>>> import numpy as np
>>> import numpy.linalg as la
>>> np.set_printoptions(precision=2, suppress=True, linewidth=120)
>>> E = np.array([[4, 0, 0, 0, 0, 0, 0, 0],
...     [0, 3, 0, 0, 0, 0, 0, 0],
...     [0, 0, 8, 0, 0, 0, 0, 0],
...     [0, 0, 0, 2, 0, 0, 0, 0],
...     [0, 0, 0, 0, 6, 0, 0, 0],
...     [0, 0, 0, 0, 0, 2, 0, 0],
...     [0, 0, 0, 0, 0, 0, 9, 0],
...     [0, 0, 0, 0, 0, 0, 0, 5]])
>>> vec = np.array([2, 2, -1, -3, 4, 2, -4, -4])
>>> y = E @ vec
>>> y
array([  8,   6,  -8,  -6,  24,   4, -36, -20])
>>> la.solve(E, y)
array([ 2.,  2., -1., -3.,  4.,  2., -4., -4.])
>>> la.solve(E, -3 * y)
array([ -6.,  -6.,   3.,   9., -12.,  -6.,  12.,  12.])
>>> f = np.array([-1, -2, 3, 1, 2, 3, 3, 1]) + 0.5
>>> mat = np.outer(f, f) / (f @ f)
>>> mat.round(2) + 0
array([[ 0.  ,  0.02, -0.04, -0.02, -0.02, -0.04, -0.04, -0.02],
       [ 0.02,  0.04, -0.1 , -0.04, -0.08, -0.1 , -0.1 , -0.04],
       [-0.04, -0.1 ,  0.24,  0.1 ,  0.18,  0.24,  0.24,  0.1 ],
       [-0.02, -0.04,  0.1 ,  0.04,  0.08,  0.1 ,  0.1 ,  0.04],
       [-0.02, -0.08,  0.18,  0.08,  0.12,  0.18,  0.18,  0.08],
       [-0.04, -0.1 ,  0.24,  0.1 ,  0.18,  0.24,  0.24,  0.1 ],
       [-0.04, -0.1 ,  0.24,  0.1 ,  0.18,  0.24,  0.24,  0.1 ],
       [-0.02, -0.04,  0.1 ,  0.04,  0.08,  0.1 ,  0.1 ,  0.04]])
>>> # rows 2 and 5 are equal
>>> w1 = np.array([[2, 1, 0],
...     [2, 3, 1],
...     [3, 3, 3],
...     [0, 0, 3],
...     [2, 3, 3],
...     [0, 0, 0],
...     [0, 2, 1],
...     [3, 3, 0]])
>>> c = np.array([1, -2, -2])
>>> H = np.maximum(mat @ w1 + c, 0)
>>> H
array([[0.84, 0.  , 0.  ],
       [0.52, 0.  , 0.  ],
       [2.12, 0.  , 0.  ],
       [1.48, 0.  , 0.  ],
       [1.8 , 0.  , 0.  ],
       [2.12, 0.  , 0.  ],
       [2.12, 0.  , 0.  ],
       [1.48, 0.  , 0.  ]])
>>> C = np.array([[-1, 1, 2], [-1, 0, 2], [0, 0, 1]])
>>> w1 @ C
array([[-3,  2,  6],
       [-5,  2, 11],
       [-6,  3, 15],
       [ 0,  0,  3],
       [-5,  2, 13],
       [ 0,  0,  0],
       [-2,  0,  5],
       [-6,  3, 12]])
>>> (H @ C).round(6).argmax(axis=1)
array([2, 2, 2, 2, 2, 2, 2, 2])
>>> evals, V = la.eigh(E)
>>> np.abs(V[:, -1]).round(6).argmax()
np.int64(6)
>>> V.T @ E @ V
array([[2., 0., 0., 0., 0., 0., 0., 0.],
       [0., 2., 0., 0., 0., 0., 0., 0.],
       [0., 0., 3., 0., 0., 0., 0., 0.],
       [0., 0., 0., 4., 0., 0., 0., 0.],
       [0., 0., 0., 0., 5., 0., 0., 0.],
       [0., 0., 0., 0., 0., 6., 0., 0.],
       [0., 0., 0., 0., 0., 0., 8., 0.],
       [0., 0., 0., 0., 0., 0., 0., 9.]])
>>> np.unique(evals.round(6) + 0, return_counts=True)[1]
array([2, 1, 1, 1, 1, 1, 1])
>>> la.eigvalsh(E + -2 * np.eye(8))
array([0., 0., 1., 2., 3., 4., 6., 7.])
>>> la.eigvalsh(E @ E)
array([ 4.,  4.,  9., 16., 25., 36., 64., 81.])
>>> (evals > 1e-8).sum(), (evals < -1e-8).sum()
(np.int64(8), np.int64(0))
>>> la.svd(E, compute_uv=False)
array([9., 8., 6., 5., 4., 3., 2., 2.])
>>> data = np.array([[0.9, -0.8, -1.0, -0.6, 0.3, 0.2],
...     [-0.2, -1.0, 1.5, -0.4, -0.9, 0.5],
...     [0.7, 1.4, 0.3, 1.8, -0.8, -0.5],
...     [1.0, 0.4, 0.4, 0.2, 0.0, 1.3],
...     [-0.7, -0.8, -1.7, -2.0, -1.3, 1.6],
...     [-0.4, 1.4, 0.4, 2.1, -1.4, -1.7],
...     [-0.1, -0.6, 1.2, -1.9, 0.8, -0.4],
...     [0.5, -0.3, -2.4, 1.3, -0.3, -0.4],
...     [-1.3, -1.1, 0.6, 0.4, -0.1, 1.6],
...     [-1.2, 2.1, 0.9, 0.9, 0.4, -1.2]])
>>> data[1] *= 3
>>> data
array([[ 0.9, -0.8, -1. , -0.6,  0.3,  0.2],
       [-0.6, -3. ,  4.5, -1.2, -2.7,  1.5],
       [ 0.7,  1.4,  0.3,  1.8, -0.8, -0.5],
       [ 1. ,  0.4,  0.4,  0.2,  0. ,  1.3],
       [-0.7, -0.8, -1.7, -2. , -1.3,  1.6],
       [-0.4,  1.4,  0.4,  2.1, -1.4, -1.7],
       [-0.1, -0.6,  1.2, -1.9,  0.8, -0.4],
       [ 0.5, -0.3, -2.4,  1.3, -0.3, -0.4],
       [-1.3, -1.1,  0.6,  0.4, -0.1,  1.6],
       [-1.2,  2.1,  0.9,  0.9,  0.4, -1.2]])
>>> rank = la.matrix_rank(mat)
>>> rank
np.int64(1)
>>> ns = la.svd(mat)[2][rank:].T
>>> la.matrix_rank(mat.T @ mat), la.matrix_rank(mat @ mat.T)
(np.int64(1), np.int64(1))
>>> [int(la.matrix_rank(np.delete(mat, i, axis=0))) for i in range(8)]
[1, 1, 1, 1, 1, 1, 1, 1]
>>> proj = data @ la.solve(data.T @ data, data.T)
>>> np.diag(proj)
array([0.2 , 0.93, 0.4 , 0.65, 0.98, 0.56, 0.43, 0.52, 0.79, 0.53])
>>> round(float(np.trace(proj)), 2)
6.0
>>> vec = np.array([2, -3, -1, 1, -2, -2])
>>> y = data @ vec
>>> y
array([ 3.6,  4.5,  1.3, -2. ,  0.1,  2.9, -2.3,  7. , -2.5, -7.1])
>>> la.lstsq(data, y)[0]
array([ 2., -3., -1.,  1., -2., -2.])
>>> rng = np.random.default_rng(907570)
>>> y = y + 0.05 * rng.normal(size=10)
>>> y
array([ 3.51,  4.48,  1.41, -2.06,  0.07,  2.89, -2.24,  7.  , -2.52, -7.04])
>>> c, *_ = la.lstsq(data, y)
>>> round(float(la.norm(y - data @ c)), 2)
0.14
>>> c.round()
array([ 2., -3., -1.,  1., -2., -2.])
>>> np.round(data.T @ (y - data @ c), 2) + 0
array([0., 0., 0., 0., 0., 0.])
>>> c
array([ 1.99, -2.98, -0.99,  1.  , -2.  , -2.02])
>>> [round(float(la.norm(la.solve(data.T @ data + lam * np.eye(6), data.T @ y))), 2) for lam in (0, 1, 10, 100)]
[4.79, 4.08, 1.9, 0.34]
>>> B = data / np.sqrt((data ** 2).mean(axis=1, keepdims=True))
>>> la.matrix_rank(B) == la.matrix_rank(data)
np.True_
>>> la.norm(B, axis=1)
array([2.45, 2.45, 2.45, 2.45, 2.45, 2.45, 2.45, 2.45, 2.45, 2.45])
>>> la.matrix_rank(data - data.mean(axis=1, keepdims=True))
np.int64(5)
>>> B = data / la.norm(data, axis=1, keepdims=True)
>>> cov = B @ B.T
>>> np.round(np.degrees(np.arccos(np.clip(cov[4, 3], -1, 1))), 2)
np.float64(90.19)
>>> cov[4].round(2) + 0
array([ 0.47,  0.16, -0.61,  0.  ,  1.  , -0.56,  0.07,  0.11,  0.31, -0.63])
>>> (np.abs(cov) > 0.9).astype(int)
array([[1, 0, 0, 0, 0, 0, 0, 0, 0, 0],
       [0, 1, 0, 0, 0, 0, 0, 0, 0, 0],
       [0, 0, 1, 0, 0, 0, 0, 0, 0, 0],
       [0, 0, 0, 1, 0, 0, 0, 0, 0, 0],
       [0, 0, 0, 0, 1, 0, 0, 0, 0, 0],
       [0, 0, 0, 0, 0, 1, 0, 0, 0, 0],
       [0, 0, 0, 0, 0, 0, 1, 0, 0, 0],
       [0, 0, 0, 0, 0, 0, 0, 1, 0, 0],
       [0, 0, 0, 0, 0, 0, 0, 0, 1, 0],
       [0, 0, 0, 0, 0, 0, 0, 0, 0, 1]])
>>> W0 = np.load("block9.npy")
>>> W0
array([[ 1, -2,  4, -8],
       [ 1, -1,  1, -1],
       [ 1,  0,  0,  0],
       [ 1,  1,  1,  1],
       [ 1,  2,  4,  8],
       [ 1,  3,  9, 27],
       [ 1,  4, 16, 64]])
>>> O, V = la.qr(E[:, :6])[0], la.qr(E[:, 6:])[0]
>>> sv = la.svd(O.T @ V, compute_uv=False)
>>> (sv > 0.9).sum()
np.int64(0)
>>> np.degrees(np.arccos(sv.clip(0, 1)))
array([90., 90.])
>>> sv
array([0., 0.])
>>> np.abs(np.diag(la.qr(mat)[1])) > 1e-9
array([ True, False, False, False, False, False, False, False])
>>> np.allclose(mat[:-1].T @ la.lstsq(mat[:-1].T, mat[-1])[0], mat[-1])
True
>>> f, g = W0[0], W0[3]
>>> f @ f
np.int64(85)
>>> f @ g
np.int64(-5)
>>> pr = (f @ g) / (f @ f) * f
>>> np.round(la.norm(f + g) ** 2 + la.norm(f - g) ** 2, 2)
np.float64(178.0)
>>> pr
array([-0.06,  0.12, -0.24,  0.47])
>>> g - pr
array([1.06, 0.88, 1.24, 0.53])
>>> la.matrix_rank(np.outer(f, g))
np.int64(1)
>>> round(float((g - pr) @ f), 2)
0.0
>>> B = np.c_[W0[:, :3] @ np.array([[3, 3, 1], [0, 3, 2], [0, 2, 3]]), np.array([5, 2, 5, 0, 5, 9, 3])]
>>> B
array([[ 3,  5,  9,  5],
       [ 3,  2,  2,  2],
       [ 3,  3,  1,  5],
       [ 3,  8,  6,  0],
       [ 3, 17, 17,  5],
       [ 3, 30, 34,  9],
       [ 3, 47, 57,  3]])
>>> np.round(la.lstsq(W0, B[:, 0])[0], 2) + 0
array([3., 0., 0., 0.])
>>> la.matrix_rank(np.c_[W0, B])
np.int64(5)
>>> A = np.array([[-2, 7, -2, 5, 7, 4],
...     [-7, 9, 0, -6, -7, -7],
...     [-8, 0, -1, 8, 6, 2],
...     [9, 7, -4, 3, 2, 6],
...     [9, 4, 4, -2, -5, 5]])
>>> A
array([[-2,  7, -2,  5,  7,  4],
       [-7,  9,  0, -6, -7, -7],
       [-8,  0, -1,  8,  6,  2],
       [ 9,  7, -4,  3,  2,  6],
       [ 9,  4,  4, -2, -5,  5]])
>>> def softmax(z):
...     e = np.exp(z - z.max(axis=-1, keepdims=True))
...     return e / e.sum(axis=-1, keepdims=True)
... 
>>> softmax(A).sum(axis=1)
array([1., 1., 1., 1., 1.])
>>> np.round(softmax(A[0] + -1), 2) + 0
array([0.  , 0.46, 0.  , 0.06, 0.46, 0.02])
>>> scores = A @ A.T / np.sqrt(6)
>>> np.round(softmax(scores), 2) + 0
array([[1., 0., 0., 0., 0.],
       [0., 1., 0., 0., 0.],
       [0., 0., 1., 0., 0.],
       [0., 0., 0., 1., 0.],
       [0., 0., 0., 0., 1.]])
>>> softmax(scores)[0] @ A
array([-2.,  7., -2.,  5.,  7.,  4.])
>>> softmax(scores).round(6).argmax(axis=1)
array([0, 1, 2, 3, 4])
>>> X = np.load("a.npy")
>>> X
array([[ 1.46, -2.81,  1.31,  1.04,  0.28, -0.31,  4.55,  0.72,  2.31],
       [ 1.34, -0.2 , -0.54,  0.85,  0.01,  0.01,  0.2 ,  0.08, -0.45],
       [-0.21,  0.76, -0.5 , -0.65,  0.29,  0.2 , -0.74, -0.51, -0.18],
       [-1.99, -0.05,  0.68, -1.95,  0.2 ,  0.01,  0.09, -0.17,  1.44],
       [-1.04,  1.83, -0.5 ,  0.13, -0.52,  0.05, -3.27, -0.07, -2.06],
       [ 1.23,  1.27, -1.53,  0.8 ,  0.18, -0.02, -1.3 ,  0.38, -2.04],
       [ 0.93, -0.5 , -0.4 ,  0.31, -0.12,  0.05,  0.18, -0.07,  0.05],
       [ 2.32,  0.5 , -1.65,  1.66, -0.16, -0.04, -0.9 ,  0.4 , -2.07],
       [ 1.01,  0.23, -0.53,  0.87, -0.19,  0.  , -0.6 ,  0.28, -0.89],
       [-1.73, -1.88,  2.84, -0.25, -0.32, -0.24,  2.53,  0.18,  2.6 ],
       [ 0.09,  0.19, -0.16, -0.01,  0.22, -0.1 ,  0.15,  0.56, -0.16],
       [ 1.97,  0.1 , -1.65,  0.07,  0.62, -0.01,  0.38,  0.47, -0.4 ],
       [ 0.31,  0.07, -0.57, -0.12, -0.18,  0.18, -0.82, -0.3 , -0.22],
       [ 0.11,  1.08, -0.69,  0.68, -0.22,  0.02, -1.59,  0.07, -1.68],
       [-1.02,  2.02, -0.4 ,  0.04, -0.38,  0.27, -3.11, -0.84, -1.88],
       [-1.59, -1.18,  2.02, -0.6 ,  0.19, -0.38,  2.62,  0.47,  1.97],
       [-0.8 , -0.83,  1.01, -0.59,  0.05, -0.08,  1.36,  0.02,  1.41],
       [-0.66, -1.05,  1.64,  0.77, -0.43, -0.26,  1.29,  0.31,  0.77],
       [ 0.61, -1.49,  0.7 , -0.08,  0.24,  0.25,  2.01, -0.74,  1.95],
       [ 0.02, -0.68,  0.31, -0.48,  0.14,  0.25,  0.64, -0.88,  1.18],
       [ 1.84, -1.95, -0.21,  0.48,  0.32, -0.16,  2.71,  0.53,  1.3 ],
       [-0.16, -0.97,  1.09,  0.79, -0.33, -0.26,  1.15,  0.55,  0.52],
       [ 1.62, -0.72, -0.16,  1.5 ,  0.08, -0.16,  1.48,  0.56, -0.32]])
>>> d = la.norm(X[:, None] - X[None], axis=-1)
>>> (d + 1e9 * np.eye(23)).round(6).argmin(axis=1)
array([20,  6, 12, 16, 14, 13,  1,  5,  1, 15,  6,  1,  2,  5,  4,  9, 19, 21, 19, 16, 18, 17,  1])
>>> d[:5, :5]
array([[ 0.  ,  6.12,  7.59,  7.1 , 10.65],
       [ 6.12,  0.  ,  2.64,  4.91,  5.02],
       [ 7.59,  2.64,  0.  ,  3.22,  3.64],
       [ 7.1 ,  4.91,  3.22,  0.  ,  5.85],
       [10.65,  5.02,  3.64,  5.85,  0.  ]])
>>> d.mean(axis=1).argmax()
np.int64(0)
>>> d[22].round(6).argsort(kind="stable")[:4]
array([22,  1,  6, 21])
>>> np.unravel_index(d.round(6).argmax(), d.shape)
(np.int64(0), np.int64(4))
>>> B = np.c_[X[:, :4] @ np.array([[-3, 2, 1, 1], [1, -1, -2, 2], [2, 1, -3, 3], [0, 1, 2, 3]]), np.array([0, -1, 1, -1, 0, -1, 0, 0, -1, -2, -2, 0, -2, 1, -2, 0, 1, 2, -1, -1, 0, 0, 1])]
>>> B
array([[-4.57,  8.08,  5.23,  2.89,  0.  ],
       [-5.3 ,  3.19,  5.06,  1.87, -1.  ],
       [ 0.39, -2.33, -1.53, -2.14,  1.  ],
       [ 7.28, -5.2 , -7.83, -5.9 , -1.  ],
       [ 3.95, -4.28, -2.94,  1.51,  0.  ],
       [-5.48,  0.46,  4.88,  1.58, -1.  ],
       [-4.09,  2.27,  3.75, -0.34,  0.  ],
       [-9.76,  4.15,  9.59,  3.35,  0.  ],
       [-3.86,  2.13,  3.88,  2.49, -1.  ],
       [ 8.99,  1.01, -6.99,  2.28, -2.  ],
       [-0.4 , -0.18,  0.17, -0.04, -2.  ],
       [-9.11,  2.26,  6.86, -2.57,  0.  ],
       [-2.  , -0.14,  1.64, -1.62, -2.  ],
       [-0.63, -0.87,  1.38,  2.24,  1.  ],
       [ 4.28, -4.42, -3.78,  1.94, -2.  ],
       [ 7.63, -0.58, -6.49,  0.31,  0.  ],
       [ 3.59, -0.35, -3.35, -1.2 ,  1.  ],
       [ 4.21,  2.14, -1.94,  4.47,  2.  ],
       [-1.92,  3.33,  1.33, -0.51, -1.  ],
       [-0.12,  0.55, -0.51, -1.85, -1.  ],
       [-7.89,  5.9 ,  7.33, -1.25,  0.  ],
       [ 1.69,  2.53,  0.09,  3.54,  0.  ],
       [-5.9 ,  5.3 ,  6.54,  4.2 ,  1.  ]])
>>> np.round(la.lstsq(X, B[:, 0])[0], 2) + 0
array([-3.,  1.,  2.,  0.,  0.,  0.,  0.,  0.,  0.])
